$ python -q
>>> import numpy as np
>>> np.set_printoptions(suppress=True, linewidth=160)
>>> K = np.load("run0.npy")
>>> K
array([[ 1.3, -5. ],
       [ 1. , -4.7]])
>>> np.linalg.cond(K) > 100
np.False_
>>> round(np.log10(np.linalg.cond(K)))
2
>>> np.argsort(-np.linalg.norm(K, axis=0).round(6), kind="stable")[:3]
array([1, 0])
>>> f = np.array([-1, 1])
>>> M2 = K + np.outer(f, np.eye(2)[0])
>>> M2.round(1)
array([[ 0.3, -5. ],
       [ 2. , -4.7]])
>>> np.linalg.matrix_rank(M2 - K)
np.int64(1)
>>> m1 = np.array([[0, 0, -2, -3],
...     [1, 3, 3, 1],
...     [1, 1, -2, 3],
...     [-1, -3, 0, 0],
...     [-1, -2, -1, 3]])
>>> m1[:, 2] = -3 * m1[:, 0]
>>> m1
array([[ 0,  0,  0, -3],
       [ 1,  3, -3,  1],
       [ 1,  1, -3,  3],
       [-1, -3,  3,  0],
       [-1, -2,  3,  3]])
>>> np.round(np.trace(np.linalg.pinv(m1) @ m1), 1)
np.float64(3.0)
>>> T = np.stack([m1, -2 * m1, m1[::-1]])
>>> np.einsum("bij,cij->bc", T, T)
array([[  91, -182,  -36],
       [-182,  364,   72],
       [ -36,   72,   91]])
>>> T.sum(axis=0)
array([[-1, -2,  3,  6],
       [-2, -6,  6, -1],
       [ 0,  0,  0,  0],
       [ 2,  6, -6,  1],
       [ 1,  2, -3, -6]])
>>> np.linalg.matrix_rank(T)
array([3, 3, 3])
>>> (T @ m1.T).shape
(3, 5, 5)
>>> U, sig, Vh = np.linalg.svd(m1)
>>> evecs = Vh[:(sig > 1e-8).sum()]
>>> rng = np.random.default_rng(98978)
>>> x0 = m1[1] + -3 * m1[3] + rng.integers(2) * np.eye(4)[2]
>>> x0
array([  4.,  12., -11.,   1.])
>>> round(np.linalg.norm(x0 - evecs.T @ evecs @ x0), 1)
np.float64(0.3)
>>> np.linalg.matrix_rank(np.vstack([m1, x0]))
np.int64(4)
>>> U, sig, Vh = np.linalg.svd(m1)
>>> sig.round(1) + 0
array([7.8, 5.3, 1.3, 0. ])
>>> np.argmax(sig[:-1] / (sig[1:] + 1e-6)) + 1
np.int64(3)
>>> M2 = U[:, :3] @ np.diag(sig[:3]) @ Vh[:3]
>>> np.linalg.matrix_rank(M2)
np.int64(3)
>>> round(float(np.linalg.norm(m1 - M2) / np.linalg.norm(m1)), 1)
0.0
>>> round(np.abs(m1 - M2).max(), 1)
np.float64(0.0)
>>> np.round(np.linalg.norm(m1 - M2, 2), 1), np.round(sig[3], 1)
(np.float64(0.0), np.float64(0.0))
>>> np.linalg.matrix_rank(m1, rtol=0.05)
np.int64(3)
>>> M2.round(1) + 0
array([[ 0.,  0.,  0., -3.],
       [ 1.,  3., -3.,  1.],
       [ 1.,  1., -3.,  3.],
       [-1., -3.,  3.,  0.],
       [-1., -2.,  3.,  3.]])
>>> round(float(np.linalg.norm(m1[4] - m1[1])), 1)
8.3
>>> round(float(np.linalg.norm(m1, 2)), 1)
7.8
>>> round(np.linalg.norm(m1, "nuc"), 1)
np.float64(14.4)
>>> np.round(np.linalg.norm(m1, axis=0), 1)
array([2. , 4.8, 6. , 5.3])
>>> round(float(np.linalg.norm(m1) ** 2 / np.linalg.norm(m1, 2) ** 2), 1)
1.5
>>> np.round(np.linalg.norm(m1, 1), 1), round(float(np.linalg.norm(m1, np.inf)), 1)
(np.float64(12.0), 9.0)
>>> arr = np.array([[-1.0, 1.0, 0.0], [0.0, -1.0, 1.0], [0.0, 0.0, -1.0]])
>>> arr
array([[-1.,  1.,  0.],
       [ 0., -1.,  1.],
       [ 0.,  0., -1.]])
>>> M2 = arr / np.linalg.norm(arr, axis=1, keepdims=True)
>>> cov = M2 @ M2.T
>>> (np.abs(cov) > 0.9).astype(int)
array([[1, 0, 0],
       [0, 1, 0],
       [0, 0, 1]])
>>> (cov - 2 * np.eye(3)).round(6).argmax(axis=1)
array([2, 0, 0])
>>> cov[2].round(1)
array([ 0. , -0.7,  1. ])
>>> np.round(np.linalg.norm(M2, axis=1), 1)
array([1., 1., 1.])
>>> cov.round(1)
array([[ 1. , -0.5,  0. ],
       [-0.5,  1. , -0.7],
       [ 0. , -0.7,  1. ]])
>>> np.argwhere(np.triu(np.abs(cov) > 0.95, 1))
array([], shape=(0, 2), dtype=int64)
>>> np.degrees(np.arccos(np.clip(cov[2, 0], -1, 1)))
np.float64(90.0)
>>> sig = 5 * 0.7 ** np.arange(3)
>>> J = rng.normal(size=(18, 3)) * rng.permutation(sig)
>>> J.round(1)
array([[ 1.9,  1.4,  5.4],
       [ 7.9, -0.4,  0.7],
       [-6.6, -0.9,  2.3],
       [ 1.4, -1.6,  3.9],
       [-1.9, -0.6,  7. ],
       [-3.6, -1.6, -1.5],
       [-8.1,  0.2,  3. ],
       [-3.8, -3.4, -1.6],
       [ 4.8, -2. , -1.3],
       [ 4.9,  1.5, -0.6],
       [-1.4,  1. , -4.5],
       [-1.6, -3.6,  9.8],
       [-0.2,  0.7, -6.2],
       [10.4,  2.8,  2.6],
       [-7.7, -2.3,  3. ],
       [-3.3, -0.6,  7. ],
       [ 7.1, -2.7,  2.7],
       [-1.7,  0.8,  4.6]])
>>> cen = (J - J.mean(axis=0)) / J.std(axis=0)
>>> np.round(cen.std(axis=0), 1)
array([1., 1., 1.])
>>> beta = np.linalg.lstsq(np.delete(cen, 0, axis=1), cen[:, 0])[0]
>>> np.abs(beta).argmax()
np.int64(0)
>>> round(1 - np.var(cen[:, 0] - np.delete(cen, 0, axis=1) @ beta), 1)
np.float64(0.1)
>>> cov = np.cov(J, rowvar=False)
>>> np.round(np.polyfit(J[:, 2], J[:, 0], 1), 1)
array([-0.1,  0.2])
>>> np.round(np.median(J, axis=0), 1)
array([-1.5, -0.6,  2.6])
>>> np.argwhere(np.triu(np.abs(np.corrcoef(J.T)) > 0.8, 1))
array([], shape=(0, 2), dtype=int64)
>>> round(np.corrcoef(J[:, 2], J[:, 0])[0, 1], 1)
np.float64(-0.1)
>>> np.round(np.corrcoef(J.T), 1)
array([[ 1. ,  0.3, -0.1],
       [ 0.3,  1. , -0.2],
       [-0.1, -0.2,  1. ]])
>>> x0 = np.array([2, 1, 0])
>>> target = J @ x0
>>> np.round(np.linalg.solve(J.T @ J, J.T @ target), 1) + 0
array([2., 1., 0.])
>>> np.round(np.linalg.lstsq(J, target)[0], 1) + 0
array([2., 1., 0.])
>>> target = target + 0.1 * rng.normal(size=18)
>>> target.round(1)
array([  5.4,  15.7, -13.9,   1. ,  -4.4,  -8.7, -15.8, -11. ,   7.6,  11.2,  -1.8,  -6.9,   0.4,  23.7, -17.7,  -7. ,  11.3,  -2.8])
>>> beta, *_ = np.linalg.lstsq(J, target)
>>> beta.round()
array([2., 1., 0.])
>>> np.round(J.T @ (target - J @ beta), 1) + 0
array([0., 0., 0.])
>>> [round(float(np.linalg.norm(np.linalg.solve(J.T @ J + lam * np.eye(3), J.T @ target))), 2) for lam in (0, 1, 10, 100)]
[2.23, 2.22, 2.15, 1.76]
